$ ipython --no-banner

In [1]: import numpy as np

In [2]: import numpy.linalg as la

In [3]: np.set_printoptions(precision=2, suppress=True, linewidth=140, legacy="1.25")

In [4]: E = np.array([[6.0, 4.0, 16.0, 2.0],
   ...:     [4.0, 6.0, 16.0, 2.0],
   ...:     [16.0, 16.0, 66.0, 8.0],
   ...:     [2.0, 2.0, 8.0, 3.0]])

In [5]: f, g = E[3], E[0]

In [6]: print(f @ g)
154.0

In [7]: p = (f @ g) / (f @ f) * f

In [8]: print(la.matrix_rank(np.outer(f, g)))
1

In [9]: print(g - p)
[ 2.2   0.2   0.79 -3.7 ]

In [10]: print(round(float((g - p) @ f), 2))
-0.0

In [11]: w, V = la.eig(E)

In [12]: print(w)
[ 2. 75.  2.  2.]

In [13]: print([round(float(x), 2) for x in la.svd(E, compute_uv=False)[:3]])
[75.0, 2.0, 2.0]

In [14]: print(np.abs(la.svd(E)[2][-1]))
[0.   0.67 0.08 0.73]

In [15]: print(round(la.norm(E, 2) / la.norm(E), 2))
1.0

In [16]: print(la.matrix_rank(E, rtol=0.1))
1

In [17]: print(round(np.log10(la.cond(E))))
2

In [18]: print(np.argsort(-la.norm(E, axis=0).round(6), kind="stable")[:3])
[2 0 1]

In [19]: Lm = la.cholesky(E)

In [20]: print(np.diag(Lm) ** 2)
[ 6.    3.33 14.8   2.03]

In [21]: print(Lm)
[[2.45 0.   0.   0.  ]
 [1.63 1.83 0.   0.  ]
 [6.53 2.92 3.85 0.  ]
 [0.82 0.37 0.42 1.42]]

In [22]: print(la.eigvalsh(E).min() > 0)
True

In [23]: X = np.load("run2.npy")

In [24]: print(X)
[[ 8  1  6]
 [ 8  3  0]
 [ 4  4  1]
 [40 13  6]]

In [25]: out = np.c_[X[:, :1] @ np.array([[3]]), np.array([-4, -1, 5, 4])]

In [26]: print(out)
[[ 24  -4]
 [ 24  -1]
 [ 12   5]
 [120   4]]

In [27]: print(la.matrix_rank(out))
2

In [28]: Q, Rm = la.qr(X)

In [29]: print(Rm)
[[-41.76 -13.6   -6.99]
 [  0.    -3.16   2.24]
 [  0.     0.    -4.37]]

In [30]: print(np.allclose(Rm.T @ Rm, X.T @ X))
True

In [31]: print(np.abs(np.diag(Rm)))
[41.76  3.16  4.37]

In [32]: print(np.round(Q @ Rm, 2) + 0)
[[ 8.  1.  6.]
 [ 8.  3.  0.]
 [ 4.  4.  1.]
 [40. 13.  6.]]

In [33]: print(Q)
[[-0.19  0.51 -0.81]
 [-0.19 -0.12  0.24]
 [-0.1  -0.85 -0.51]
 [-0.96  0.01  0.16]]

In [34]: print(Q.shape, Rm.shape)
(4, 3) (3, 3)

In [35]: print(np.round(Q.T @ Q, 2) + 0)
[[1. 0. 0.]
 [0. 1. 0.]
 [0. 0. 1.]]

In [36]: print(np.round(abs(Rm[0, 0]), 2), round(float(la.norm(X[:, 0])), 2))
41.76 41.76

In [37]: W0 = np.array([[2, -1, 3, 3], [-1, 2, -1, 3], [3, -1, 2, -1], [3, 3, -1, 2]])

In [38]: vec = np.array([3, -2, 3, 0])

In [39]: h1 = np.maximum(W0 @ vec, 0)

In [40]: print(np.maximum(W0 @ vec, 0) - np.maximum(-W0 @ vec, 0))
[ 17 -10  17   0]

In [41]: print(W0.T @ h1)
[ 85 -34  85  34]

In [42]: Q, Rm = la.qr(W0)

In [43]: print(np.allclose(Rm.T @ Rm, W0.T @ W0))
True

In [44]: print(Rm)
[[-4.8  -0.42 -2.09 -1.25]
 [ 0.   -3.85  2.82 -2.46]
 [ 0.    0.    1.64  3.87]
 [ 0.    0.    0.    0.63]]

In [45]: Q, _ = la.qr(np.array([[-1.9, -1.7, -1.1],
    ...:     [0.7, 0.1, -0.5],
    ...:     [0.9, -1.0, 0.0],
    ...:     [-0.2, 0.6, 0.0]]))

In [46]: F = Q @ Q.T

In [47]: print(F)
[[ 1.    0.01 -0.02 -0.05]
 [ 0.01  0.98  0.05  0.12]
 [-0.02  0.05  0.82 -0.38]
 [-0.05  0.12 -0.38  0.2 ]]

In [48]: vec = np.array([0, 3, 3, 2])

In [49]: print((F @ vec).argmax())
1

In [50]: print(np.sign((F @ vec).round(6)))
[-1.  1.  1. -1.]

In [51]: print(F @ np.eye(4)[1])
[0.01 0.98 0.05 0.12]

In [52]: r = la.matrix_rank(F)

In [53]: print(r)
3

In [54]: N = la.svd(F)[2][r:].T

In [55]: print(np.round(F @ N, 2) + 0)
[[0.]
 [0.]
 [0.]
 [0.]]

In [56]: print([int(la.matrix_rank(F[:i])) for i in range(1, len(F) + 1)])
[1, 2, 3, 3]

In [57]: print(N.shape)
(4, 1)

In [58]: print([int(la.matrix_rank(np.delete(F, i, axis=0))) for i in range(4)])
[3, 3, 3, 3]

In [59]: print(np.round(N @ N.T, 2) + 0)
[[ 0.   -0.01  0.02  0.05]
 [-0.01  0.02 -0.05 -0.12]
 [ 0.02 -0.05  0.18  0.38]
 [ 0.05 -0.12  0.38  0.8 ]]

In [60]: print(np.allclose(F @ N, 0))
True

In [61]: print(N[:, 0] / N[np.abs(N[:, 0]).round(6).argmax(), 0])
[ 0.07 -0.14  0.47  1.  ]

In [62]: print(la.matrix_rank(F.T @ F), la.matrix_rank(F @ F.T))
3 3

In [63]: print(np.abs(np.diag(la.qr(F)[1])) > 1e-9)
[ True  True  True False]

In [64]: print(F @ la.pinv(F) @ F)
[[ 1.    0.01 -0.02 -0.05]
 [ 0.01  0.98  0.05  0.12]
 [-0.02  0.05  0.82 -0.38]
 [-0.05  0.12 -0.38  0.2 ]]

In [65]: print(np.allclose(F[:-1].T @ la.lstsq(F[:-1].T, F[-1])[0], F[-1]))
True

In [66]: out = F / la.norm(F, axis=1, keepdims=True)

In [67]: gram = out @ out.T

In [68]: print(np.argwhere(np.triu(np.abs(gram) > 0.95, 1)))
[]

In [69]: print(gram[2])
[-0.03  0.06  1.   -0.94]

In [70]: print((np.abs(gram) > 0.9).astype(int))
[[1 0 0 0]
 [0 1 0 0]
 [0 0 1 1]
 [0 0 1 1]]

In [71]: print(gram)
[[ 1.    0.01 -0.03 -0.12]
 [ 0.01  1.    0.06  0.26]
 [-0.03  0.06  1.   -0.94]
 [-0.12  0.26 -0.94  1.  ]]

In [72]: w, V = la.eigh(gram)

In [73]: vec = np.array([0, 2, -2, -1])

In [74]: print(V * np.abs(w) @ V.T)
[[ 1.    0.01 -0.03 -0.12]
 [ 0.01  1.    0.06  0.26]
 [-0.03  0.06  1.   -0.94]
 [-0.12  0.26 -0.94  1.  ]]

In [75]: print(round(float(np.abs(gram).sum(axis=1).max()), 2), np.round(np.abs(w).max(), 2))
2.32 1.96

In [76]: print(round(float(vec @ gram @ vec / (vec @ vec)), 2), np.round(w[0], 2), round(float(w[-1]), 2))
0.41 0.0 1.96

In [77]: arr = np.load("sample8.npy")

In [78]: print(arr)
[[ 3.    1.99 -4.97]
 [ 3.03  1.99 -5.01]
 [ 3.    1.98 -4.97]
 [ 2.95  1.99 -4.99]
 [ 2.98  1.98 -5.  ]
 [ 2.98  2.01 -5.  ]
 [ 3.    1.98 -4.98]
 [ 3.01  2.02 -4.98]
 [ 3.02  2.   -5.01]
 [ 2.97  2.   -5.03]
 [-4.02 -4.99 -0.99]
 [-4.   -5.   -1.02]
 [-4.03 -4.96 -0.97]
 [-3.99 -5.   -0.96]
 [-3.97 -5.   -1.  ]
 [-3.99 -4.98 -0.98]
 [-4.   -5.02 -1.01]
 [-4.02 -4.97 -0.96]
 [-4.   -5.   -1.01]
 [-4.02 -5.03 -1.03]]

In [79]: print([round(float(x), 2) for x in la.svd(arr, compute_uv=False)[:3]])
[23.88, 15.1, 0.09]

In [80]: print(np.argsort(-la.norm(arr, axis=0).round(6), kind="stable")[:3])
[1 2 0]

In [81]: print(np.round(la.norm(arr, 2) / la.norm(arr), 2))
0.85
